$ ipython --no-banner

In [1]: import numpy as np

In [2]: np.set_printoptions(precision=1, suppress=True, linewidth=160)

In [3]: rnd = lambda a: np.round(a, 1) + 0

In [4]: other = np.array([[-2, 0], [2, 8]])

In [5]: C = np.array([[2, -3, -3], [-3, 0, -3], [-3, 0, -1]])

In [6]: W0 = np.kron(other, C)

In [7]: W0
Out[7]: 
array([[ -4,   6,   6,   0,   0,   0],
       [  6,   0,   6,   0,   0,   0],
       [  6,   0,   2,   0,   0,   0],
       [  4,  -6,  -6,  16, -24, -24],
       [ -6,   0,  -6, -24,   0, -24],
       [ -6,   0,  -2, -24,   0,  -8]])

In [8]: O, R = np.linalg.qr(W0)

In [9]: rnd(R)
Out[9]: 
array([[ 13.3,  -3.6,   3.6,  26.5,  -7.2,   7.2],
       [  0. ,  -7.7, -11.1,   0. , -15.4, -22.2],
       [  0. ,   0. ,   4. ,   0. ,   0. ,   8. ],
       [  0. ,   0. ,   0. , -26.5,   7.2,  -7.2],
       [  0. ,   0. ,   0. ,   0. ,  15.4,  22.2],
       [  0. ,   0. ,   0. ,   0. ,   0. ,   8. ]])

In [10]: O.shape, R.shape
Out[10]: ((6, 6), (6, 6))

In [11]: rnd(O.T @ O)
Out[11]: 
array([[1., 0., 0., 0., 0., 0.],
       [0., 1., 0., 0., 0., 0.],
       [0., 0., 1., 0., 0., 0.],
       [0., 0., 0., 1., 0., 0.],
       [0., 0., 0., 0., 1., 0.],
       [0., 0., 0., 0., 0., 1.]])

In [12]: rnd(np.abs(np.diag(R)))
Out[12]: array([13.3,  7.7,  4. , 26.5, 15.4,  8. ])

In [13]: rnd(O @ R)
Out[13]: 
array([[ -4.,   6.,   6.,   0.,   0.,   0.],
       [  6.,   0.,   6.,   0.,   0.,   0.],
       [  6.,   0.,   2.,   0.,   0.,   0.],
       [  4.,  -6.,  -6.,  16., -24., -24.],
       [ -6.,   0.,  -6., -24.,   0., -24.],
       [ -6.,   0.,  -2., -24.,   0.,  -8.]])

In [14]: rnd(abs(R[0, 0])), rnd(np.linalg.norm(W0[:, 0]))
Out[14]: (np.float64(13.3), np.float64(13.3))

In [15]: np.trace(O @ O.T)
Out[15]: np.float64(6.0)

In [16]: rnd(np.linalg.svd(W0, compute_uv=False))
Out[16]: array([42.7, 39.4, 10. ,  9.2,  6. ,  1.4])

In [17]: np.diff(W0, axis=0)
Out[17]: 
array([[ 10,  -6,   0,   0,   0,   0],
       [  0,   0,  -4,   0,   0,   0],
       [ -2,  -6,  -8,  16, -24, -24],
       [-10,   6,   0, -40,  24,   0],
       [  0,   0,   4,   0,   0,  16]])

In [18]: np.linalg.matrix_rank(W0)
Out[18]: np.int64(6)

In [19]: other = np.linalg.inv(W0)

In [20]: rnd(other)
Out[20]: 
array([[ 0. , -0.1,  0.2,  0. ,  0. ,  0. ],
       [ 0.2, -0.3,  0.4,  0. ,  0. ,  0. ],
       [ 0. ,  0.2, -0.2,  0. ,  0. ,  0. ],
       [ 0. ,  0. , -0.1,  0. ,  0. , -0.1],
       [ 0. ,  0.1, -0.1,  0. ,  0.1, -0.1],
       [ 0. , -0.1,  0.1,  0. , -0.1,  0.1]])

In [21]: rnd(np.linalg.det(W0) * np.linalg.det(other))
Out[21]: np.float64(1.0)

In [22]: rnd(W0 @ other)
Out[22]: 
array([[1., 0., 0., 0., 0., 0.],
       [0., 1., 0., 0., 0., 0.],
       [0., 0., 1., 0., 0., 0.],
       [0., 0., 0., 1., 0., 0.],
       [0., 0., 0., 0., 1., 0.],
       [0., 0., 0., 0., 0., 1.]])

In [23]: vec = np.array([0, 0, -2, -5, 4, -1])

In [24]: W0 @ vec
Out[24]: array([ -12,  -12,   -4, -140,  156,  132])

In [25]: W0 @ np.eye(6)[2]
Out[25]: array([ 6.,  6.,  2., -6., -6., -2.])

In [26]: W0 @ (2 * vec)
Out[26]: array([ -24,  -24,   -8, -280,  312,  264])

In [27]: np.linalg.norm(W0 @ vec) <= np.linalg.norm(W0, 2) * np.linalg.norm(vec) + 1e-9
Out[27]: np.True_

In [28]: vec = np.array([-2, -2, -2, 2, 2, -1])

In [29]: y = W0 @ vec

In [30]: beta, lr = np.zeros(6), 1 / np.linalg.norm(W0, 2) ** 2

In [31]: for i in range(250):
    ...:     beta -= lr * W0.T @ (W0 @ beta - y)
    ...:     if i % 50 == 0: print(i, round(np.linalg.norm(W0 @ beta - y), 1))
    ...: 
0 34.5
50 6.1
100 3.1
150 2.5
200 2.2

In [32]: rnd(np.linalg.cond(W0))
Out[32]: np.float64(30.2)

In [33]: rnd(beta)
Out[33]: array([-1.5, -0.9, -2.7,  1.9,  1.7, -0.8])
